% ipython --no-banner

In [1]: import numpy as np

In [2]: from numpy import linalg as LA

In [3]: np.set_printoptions(precision=4, suppress=True, linewidth=200)

In [4]: M = np.load("test2.npy")

In [5]: print(M)
[[12 19 19 12  5 10  8 10  5  8 17 10]
 [ 4  3  5  6  3  8  1  1  5  4 10  5]
 [ 8 11 13 10 11 17 12 12 11 10 14 16]
 [ 6  9  5  6  9 13 11  5 14 15 11 18]
 [ 6  6  8 15  8 18  8  7  7 10 13 11]
 [ 0  0  0  0  0  0  0  0  0  0  0  0]
 [ 4 11  7 11  4  4  8 11  8  4  6  8]
 [ 4  5  8  6  0  3  2  3  0  5 10  2]
 [ 7  9  9  2  9 12  9  4 10 16 14 13]
 [ 3  7  5  9  3  6  9  5  2  2  2  5]
 [ 7  8  8  5  1  7  2  0  1  3  8  7]
 [ 5  9 10  1  8 11  8  4 11  8  9 12]
 [ 2  2  2 10  5 11  7 10  9 12 10 10]
 [ 4  7  9  7  6  7  4 11  4  9 10  4]
 [ 5  8  8 12 12 17  8 10 11 10 10 11]
 [ 1  3  2  5  3  5  5  1  2  2  0  4]
 [ 8  8 10 15  5 17  8 10  4  7 12 11]
 [ 4  9  5 11 11 11 10 12 12 12  8 14]
 [ 6  7  9  5  3  9  6  8  1 12 11  7]
 [ 6 13 10  6 13 15 16  8 19 16 12 22]
 [ 2  8  9  1  9  5 11  6  9 10  7  9]
 [ 4 13 13  3 13  7 11  9 13 10  9 11]
 [ 7 11 11 13 10 15  6  5 11  6 12 11]
 [ 1  2  1  6  3  6  5  5  9  8  7  8]
 [ 0  0  0  0  0  0  0  0  0  0  0  0]
 [10 16 12 10 12 15 12 12  9 11 11 15]
 [ 2  2  1  1  8  8  5  1  9  8  6  8]]

In [6]: x = np.array([3, 1, 7, 7, 3, 2, 5, 5, 9, 9, 2, 6])

In [7]: rhs = M @ x

In [8]: print(np.round(LA.pinv(M) @ M, 4) + 0)
[[1. 0. 0. 0. 0. 0. 0. 0. 0. 0. 0. 0.]
 [0. 1. 0. 0. 0. 0. 0. 0. 0. 0. 0. 0.]
 [0. 0. 1. 0. 0. 0. 0. 0. 0. 0. 0. 0.]
 [0. 0. 0. 1. 0. 0. 0. 0. 0. 0. 0. 0.]
 [0. 0. 0. 0. 1. 0. 0. 0. 0. 0. 0. 0.]
 [0. 0. 0. 0. 0. 1. 0. 0. 0. 0. 0. 0.]
 [0. 0. 0. 0. 0. 0. 1. 0. 0. 0. 0. 0.]
 [0. 0. 0. 0. 0. 0. 0. 1. 0. 0. 0. 0.]
 [0. 0. 0. 0. 0. 0. 0. 0. 1. 0. 0. 0.]
 [0. 0. 0. 0. 0. 0. 0. 0. 0. 1. 0. 0.]
 [0. 0. 0. 0. 0. 0. 0. 0. 0. 0. 1. 0.]
 [0. 0. 0. 0. 0. 0. 0. 0. 0. 0. 0. 1.]]

In [9]: print(LA.lstsq(M, rhs)[0])
[3. 1. 7. 7. 3. 2. 5. 5. 9. 9. 2. 6.]

In [10]: rng = np.random.default_rng(93022)

In [11]: rhs = rhs + 0.3 * rng.normal(size=27)

In [12]: print(rhs)
[608.1749 258.32   695.9115 627.95   565.533   -0.0633 431.5757 223.3772 562.776  274.8826 241.085  468.4867 482.5078 398.8155 597.9063 164.6747 535.1781 614.2142 400.6057 803.272  444.9591 580.9693
 557.9603 339.7549   0.364  678.0105 305.0854]

In [13]: c, *_ = LA.lstsq(M, rhs)

In [14]: print(c.round())
[2. 1. 7. 7. 3. 2. 5. 5. 9. 9. 2. 6.]

In [15]: print(c)
[2.4395 1.2899 6.8896 6.9646 3.0744 2.0965 4.943  4.9382 8.7493 8.8875 2.2222 6.1815]

In [16]: print([round(float(LA.norm(LA.solve(M.T @ M + lam * np.eye(12), M.T @ rhs))), 2) for lam in (0, 1, 10, 100)])
[19.1, 18.13, 17.76, 17.16]

In [17]: z = M[:, 9] > np.median(M[:, 9])

In [18]: u = M[z].mean(axis=0) - M[~z].mean(axis=0)

In [19]: print(((M - M.mean(axis=0)) @ u > 0).astype(int))
[1 0 1 1 1 0 0 0 1 0 0 1 1 0 1 0 1 1 0 1 1 1 1 0 0 1 0]

In [20]: print(z.astype(int))
[0 0 1 1 1 0 0 0 1 0 0 0 1 1 1 0 0 1 1 1 1 1 0 0 0 1 0]

In [21]: print(np.argsort(-np.abs(u).round(6), kind="stable"))
[ 9 11  4  8  5  6  7 10  1  2  0  3]

In [22]: x = np.array([0, 0, 2, 2, 0, 1, 1, 2, 2, 2, 1, 0])

In [23]: rhs = M @ x

In [24]: c, lr = np.zeros(12), 1 / LA.norm(M, 2) ** 2

In [25]: for i in range(25):
    ...:     c -= lr * M.T @ (M @ c - rhs)
    ...:     if i % 5 == 0: print(i, round(LA.norm(M @ c - rhs), 4))
    ...: 
0 37.2487
5 34.4258
10 31.9998
15 29.8919
20 28.0413

In [26]: print(c)
[0.552  0.9405 0.9866 1.3065 0.83   1.2942 0.9527 1.2686 0.9458 1.1784 1.3035 1.1191]

In [27]: print(np.round(LA.cond(M), 4))
466.5966

In [28]: data = np.loadtxt("case3.csv", delimiter=",")

In [29]: print(data)
[[  0.  -2.  -1.  -2.   2.   1.   0.  -2.   2.   1.   1.  -2.]
 [ -2.   0.  -3.  -1.   4.   1.   1.   0.   0.   0.   3.  -4.]
 [ -3.   0.  -1.  -1.   2.  -1.  -1.   0.   1.   0.   3.  -6.]
 [ -3.   1.  -1.  -1.   4.  -3.  -3.  -2.   3.  -1.   5.  -7.]
 [ -5.   1.   0.   1.   6.  -1.  -1.  -4.   3.  -1.   3.  -7.]
 [ -4.   1.   2.   3.   7.  -1.   0.  -6.   2.  -1.   4.  -5.]
 [ -5.   2.   0.   1.   8.  -1.   2.  -7.   1.   1.   5.  -7.]
 [ -5.   0.   0.   1.   8.  -2.   4.  -7.   2.   3.   3.  -8.]
 [ -3.  -1.   2.   2.   7.  -1.   4.  -7.   2.   2.   4.  -9.]
 [ -2.   1.   2.   4.   8.  -3.   6.  -9.   2.   2.   6.  -7.]
 [ -3.  -1.   4.   4.   9.  -2.   4.  -7.   2.   0.   4.  -7.]
 [ -3.  -3.   4.   6.  10.  -2.   6.  -9.   3.  -2.   3.  -7.]
 [ -1.  -1.   5.   7.  12.  -1.   7. -11.   1.  -4.   4.  -9.]
 [  0.   1.   4.   8.  14.   0.   9. -13.  -1.  -2.   4.  -7.]
 [  1.   3.   3.   8.  14.   1.  11. -14.  -3.  -1.   6.  -5.]
 [  0.   5.   5.   6.  14.   0.   9. -12.  -2.  -3.   5.  -3.]
 [  0.   3.   7.   4.  15.  -1.  10. -10.  -4.  -1.   3.  -1.]
 [  1.   2.   7.   4.  14.  -2.  11. -11.  -5.  -2.   3.   1.]
 [  3.   1.   7.   5.  15.  -1.   9. -10.  -4.  -3.   1.   0.]
 [  4.   2.   9.   6.  15.  -1.   9. -11.  -6.  -5.   1.   0.]
 [  5.   1.   9.   4.  16.  -1.  10. -13.  -7.  -3.   2.   1.]]

In [30]: x = np.array([2, 1, 2, 0, -1, 0, 1, 1, 1, 2, 0, -1])

In [31]: rhs = data @ x

In [32]: c, lr = np.zeros(12), 1 / LA.norm(data, 2) ** 2

In [33]: for i in range(30):
    ...:     c -= lr * data.T @ (data @ c - rhs)
    ...:     if i % 5 == 0: print(i, round(LA.norm(data @ c - rhs), 4))
    ...: 
0 20.8443
5 18.5134
10 17.4974
15 16.8051
20 16.2137
25 15.674

In [34]: print(c)
[ 0.2857 -0.1176  0.1192  0.0487 -0.4158 -0.0361  0.2325  0.0855 -0.0339  0.2823 -0.1603  0.2087]

In [35]: print(round(float(LA.cond(data)), 4))
37.954

In [36]: x = np.array([2, 0, 3, -2, -3, 2, 1, 2, -1, -3, -1, 0])

In [37]: rhs = data @ x

In [38]: print(np.round(LA.pinv(data) @ data, 4) + 0)
[[1. 0. 0. 0. 0. 0. 0. 0. 0. 0. 0. 0.]
 [0. 1. 0. 0. 0. 0. 0. 0. 0. 0. 0. 0.]
 [0. 0. 1. 0. 0. 0. 0. 0. 0. 0. 0. 0.]
 [0. 0. 0. 1. 0. 0. 0. 0. 0. 0. 0. 0.]
 [0. 0. 0. 0. 1. 0. 0. 0. 0. 0. 0. 0.]
 [0. 0. 0. 0. 0. 1. 0. 0. 0. 0. 0. 0.]
 [0. 0. 0. 0. 0. 0. 1. 0. 0. 0. 0. 0.]
 [0. 0. 0. 0. 0. 0. 0. 1. 0. 0. 0. 0.]
 [0. 0. 0. 0. 0. 0. 0. 0. 1. 0. 0. 0.]
 [0. 0. 0. 0. 0. 0. 0. 0. 0. 1. 0. 0.]
 [0. 0. 0. 0. 0. 0. 0. 0. 0. 0. 1. 0.]
 [0. 0. 0. 0. 0. 0. 0. 0. 0. 0. 0. 1.]]

In [39]: rhs = rhs + 0.02 * rng.normal(size=21)

In [40]: print(rhs)
[-12.9882 -22.9925 -20.0005 -37.0245 -43.9895 -45.9986 -59.028  -64.006  -48.9881 -62.0094 -48.9847 -51.9919 -46.9969 -59.993  -62.0082 -48.017  -39.9966 -34.0145 -29.006  -16.9968 -23.0036]

In [41]: c, *_ = LA.lstsq(data, rhs)

In [42]: print([round(float(LA.norm(LA.solve(data.T @ data + lam * np.eye(12), data.T @ rhs))), 2) for lam in (0, 1, 10, 100)])
[6.78, 6.24, 4.81, 3.74]

In [43]: print(np.round(LA.norm(rhs - data @ c), 4))
0.0256

In [44]: print(np.round(data.T @ (rhs - data @ c), 4) + 0)
[0. 0. 0. 0. 0. 0. 0. 0. 0. 0. 0. 0.]

In [45]: print(c)
[ 2.0007 -0.0029  3.0053 -1.9976 -2.9972  2.0079  0.9991  2.005  -0.9983 -2.996  -0.9999 -0.0014]

In [46]: hat = data @ LA.solve(data.T @ data, data.T)

In [47]: print(hat @ data[:, 3])
[-2. -1. -1. -1.  1.  3.  1.  1.  2.  4.  4.  6.  7.  8.  8.  6.  4.  4.  5.  6.  4.]

In [48]: print(np.round(LA.eigvalsh(hat), 4) + 0)
[0. 0. 0. 0. 0. 0. 0. 0. 0. 1. 1. 1. 1. 1. 1. 1. 1. 1. 1. 1. 1.]

In [49]: Y = np.c_[data[:, :9] @ np.array([[7, 4, -8, 3, 9, -2, 5, 5, 5],
    ...:     [-5, 8, 7, -2, -6, 1, 2, -9, 7],
    ...:     [-7, -2, 6, 5, -9, -8, -7, 7, 3],
    ...:     [-3, 9, -8, -6, -6, -3, -4, -4, 7],
    ...:     [0, 0, 7, 9, 4, -6, 3, -3, 7],
    ...:     [-5, 2, 9, 6, -8, -2, 6, 4, -2],
    ...:     [3, -8, -4, 8, -5, 9, 7, -9, -9],
    ...:     [4, 5, -3, -2, 4, 9, -5, -2, 3],
    ...:     [8, 4, 9, 0, -4, -6, -8, -8, 0]]), np.array([1, -2, 0, 0, 0, -1, 1, 0, 1, 2, 1, -1, -1, -2, -1, -1, 2, 1, -2, 0, -2])]

In [50]: print(Y)
[[  26.  -32.   43.   39.   17.  -32.   17.    5.  -25.    1.]
 [   8.  -17.   39.   35.   18.   14.   40.  -44.   -9.   -2.]
 [  -1.   -9.   44.   -4.    5.   -8.  -19.  -27.    0.    0.]
 [   6.    9.   79.  -12.   17.  -63.  -43.  -44.   37.    0.]
 [ -33.   -5.  115.   25.  -48.  -89.  -26.  -67.   30.    0.]
 [ -59.   -9.  103.   47.  -74. -122.  -15.  -56.   47.   -1.]
 [ -57.  -44.  115.   71.  -65.  -88.   34.  -87.   15.    1.]
 [ -28.  -74.   93.   85.  -59.  -76.   30.  -99.  -15.    0.]
 [ -31.  -67.   76.   94.  -71.  -96.   23.  -63.   -8.    1.]
 [ -32.  -59.   53.   98.  -84. -104.   39. -109.   12.    2.]
 [ -46.  -55.   77.  104.  -85. -128.    1.  -67.   28.    1.]
 [ -36.  -75.   61.  125. -103. -148.    8.  -82.   11.   -1.]
 [ -68.  -68.   64.  162. -117. -172.   56.  -78.   42.   -1.]
 [ -90.  -69.   59.  194. -127. -169.  120. -102.   53.   -2.]
 [-105.  -74.   45.  212. -135. -142.  177. -118.   46.   -1.]
 [-115.  -56.   97.  201. -140. -152.  132. -117.   73.   -1.]
 [-113. -102.   81.  234. -111. -129.  132.  -81.   57.    2.]
 [-105. -125.   40.  234.  -97. -118.  146.  -67.   38.    1.]
 [ -88.  -89.   39.  233.  -73. -149.  132.  -43.   74.   -2.]
 [-123.  -85.   27.  240.  -90. -166.  142.  -19.   96.    0.]
 [-118. -129.   28.  278.  -68. -172.  181.    3.   72.   -2.]]

In [51]: print(LA.matrix_rank(np.c_[data, Y]))
13

In [52]: print(np.round(LA.norm(Y - data @ LA.lstsq(data, Y)[0], axis=0), 4) + 0)
[0.     0.     0.     0.     0.     0.     0.     0.     0.     3.1522]

In [53]: print(LA.norm(LA.qr(data)[0].T @ Y, axis=0) ** 2 / ((Y ** 2).sum(axis=0) + 1e-12))
[1.     1.     1.     1.     1.     1.     1.     1.     1.     0.7078]
